$ python3 -q
>>> import numpy as np
>>> from numpy import linalg as LA
>>> np.set_printoptions(precision=3, suppress=True, linewidth=160, sign=" ")
>>> def tidy(a):
...     return np.round(a, 3) + 0
... 
>>> J = np.loadtxt("out19.csv", delimiter=",")
>>> tidy(J)
array([[ 0.936, -0.106, -0.149, -0.149, -0.149, -0.021, -0.106, -0.106, -0.149, -0.021],
       [-0.106,  0.823, -0.248, -0.248, -0.248, -0.035, -0.177, -0.177, -0.248, -0.035],
       [-0.149, -0.248,  0.652, -0.348, -0.348, -0.05 , -0.248, -0.248, -0.348, -0.05 ],
       [-0.149, -0.248, -0.348,  0.652, -0.348, -0.05 , -0.248, -0.248, -0.348, -0.05 ],
       [-0.149, -0.248, -0.348, -0.348,  0.652, -0.05 , -0.248, -0.248, -0.348, -0.05 ],
       [-0.021, -0.035, -0.05 , -0.05 , -0.05 ,  0.993, -0.035, -0.035, -0.05 , -0.007],
       [-0.106, -0.177, -0.248, -0.248, -0.248, -0.035,  0.823, -0.177, -0.248, -0.035],
       [-0.106, -0.177, -0.248, -0.248, -0.248, -0.035, -0.177,  0.823, -0.248, -0.035],
       [-0.149, -0.248, -0.348, -0.348, -0.348, -0.05 , -0.248, -0.248,  0.652, -0.05 ],
       [-0.021, -0.035, -0.05 , -0.05 , -0.05 , -0.007, -0.035, -0.035, -0.05 ,  0.993]])
>>> # symmetric, so the eigenvalues are real
>>> M2 = LA.inv(J)
>>> tidy(LA.inv(M2))
array([[ 0.936, -0.106, -0.149, -0.149, -0.149, -0.021, -0.106, -0.106, -0.149, -0.021],
       [-0.106,  0.823, -0.248, -0.248, -0.248, -0.035, -0.177, -0.177, -0.248, -0.035],
       [-0.149, -0.248,  0.652, -0.348, -0.348, -0.05 , -0.248, -0.248, -0.348, -0.05 ],
       [-0.149, -0.248, -0.348,  0.652, -0.348, -0.05 , -0.248, -0.248, -0.348, -0.05 ],
       [-0.149, -0.248, -0.348, -0.348,  0.652, -0.05 , -0.248, -0.248, -0.348, -0.05 ],
       [-0.021, -0.035, -0.05 , -0.05 , -0.05 ,  0.993, -0.035, -0.035, -0.05 , -0.007],
       [-0.106, -0.177, -0.248, -0.248, -0.248, -0.035,  0.823, -0.177, -0.248, -0.035],
       [-0.106, -0.177, -0.248, -0.248, -0.248, -0.035, -0.177,  0.823, -0.248, -0.035],
       [-0.149, -0.248, -0.348, -0.348, -0.348, -0.05 , -0.248, -0.248,  0.652, -0.05 ],
       [-0.021, -0.035, -0.05 , -0.05 , -0.05 , -0.007, -0.035, -0.035, -0.05 ,  0.993]])
>>> tidy(LA.det(J) * LA.det(M2))
np.float64(1.0)
>>> ev, vecs = LA.eigh(J)
>>> tidy(LA.eigvalsh(J + 5 * np.eye(10)))
array([ 4.,  6.,  6.,  6.,  6.,  6.,  6.,  6.,  6.,  6.])
>>> tidy(LA.svd(J, compute_uv=False))
array([ 1.,  1.,  1.,  1.,  1.,  1.,  1.,  1.,  1.,  1.])
>>> tidy(vecs @ np.diag(ev) @ vecs.T)
array([[ 0.936, -0.106, -0.149, -0.149, -0.149, -0.021, -0.106, -0.106, -0.149, -0.021],
       [-0.106,  0.823, -0.248, -0.248, -0.248, -0.035, -0.177, -0.177, -0.248, -0.035],
       [-0.149, -0.248,  0.652, -0.348, -0.348, -0.05 , -0.248, -0.248, -0.348, -0.05 ],
       [-0.149, -0.248, -0.348,  0.652, -0.348, -0.05 , -0.248, -0.248, -0.348, -0.05 ],
       [-0.149, -0.248, -0.348, -0.348,  0.652, -0.05 , -0.248, -0.248, -0.348, -0.05 ],
       [-0.021, -0.035, -0.05 , -0.05 , -0.05 ,  0.993, -0.035, -0.035, -0.05 , -0.007],
       [-0.106, -0.177, -0.248, -0.248, -0.248, -0.035,  0.823, -0.177, -0.248, -0.035],
       [-0.106, -0.177, -0.248, -0.248, -0.248, -0.035, -0.177,  0.823, -0.248, -0.035],
       [-0.149, -0.248, -0.348, -0.348, -0.348, -0.05 , -0.248, -0.248,  0.652, -0.05 ],
       [-0.021, -0.035, -0.05 , -0.05 , -0.05 , -0.007, -0.035, -0.035, -0.05 ,  0.993]])
>>> tidy(vecs.T @ J @ vecs)
array([[-1.,  0.,  0.,  0.,  0.,  0.,  0.,  0.,  0.,  0.],
       [ 0.,  1.,  0.,  0.,  0.,  0.,  0.,  0.,  0.,  0.],
       [ 0.,  0.,  1.,  0.,  0.,  0.,  0.,  0.,  0.,  0.],
       [ 0.,  0.,  0.,  1.,  0.,  0.,  0.,  0.,  0.,  0.],
       [ 0.,  0.,  0.,  0.,  1.,  0.,  0.,  0.,  0.,  0.],
       [ 0.,  0.,  0.,  0.,  0.,  1.,  0.,  0.,  0.,  0.],
       [ 0.,  0.,  0.,  0.,  0.,  0.,  1.,  0.,  0.,  0.],
       [ 0.,  0.,  0.,  0.,  0.,  0.,  0.,  1.,  0.,  0.],
       [ 0.,  0.,  0.,  0.,  0.,  0.,  0.,  0.,  1.,  0.],
       [ 0.,  0.,  0.,  0.,  0.,  0.,  0.,  0.,  0.,  1.]])
>>> tidy(ev.sum()), np.trace(J)
(np.float64(8.0), np.float64(8.0))
>>> tidy(ev)
array([-1.,  1.,  1.,  1.,  1.,  1.,  1.,  1.,  1.,  1.])
>>> np.unique(ev.round(6) + 0, return_counts=True)[1]
array([ 1,  9])
>>> tidy(vecs.T @ vecs)
array([[ 1.,  0.,  0.,  0.,  0.,  0.,  0.,  0.,  0.,  0.],
       [ 0.,  1.,  0.,  0.,  0.,  0.,  0.,  0.,  0.,  0.],
       [ 0.,  0.,  1.,  0.,  0.,  0.,  0.,  0.,  0.,  0.],
       [ 0.,  0.,  0.,  1.,  0.,  0.,  0.,  0.,  0.,  0.],
       [ 0.,  0.,  0.,  0.,  1.,  0.,  0.,  0.,  0.,  0.],
       [ 0.,  0.,  0.,  0.,  0.,  1.,  0.,  0.,  0.,  0.],
       [ 0.,  0.,  0.,  0.,  0.,  0.,  1.,  0.,  0.,  0.],
       [ 0.,  0.,  0.,  0.,  0.,  0.,  0.,  1.,  0.,  0.],
       [ 0.,  0.,  0.,  0.,  0.,  0.,  0.,  0.,  1.,  0.],
       [ 0.,  0.,  0.,  0.,  0.,  0.,  0.,  0.,  0.,  1.]])
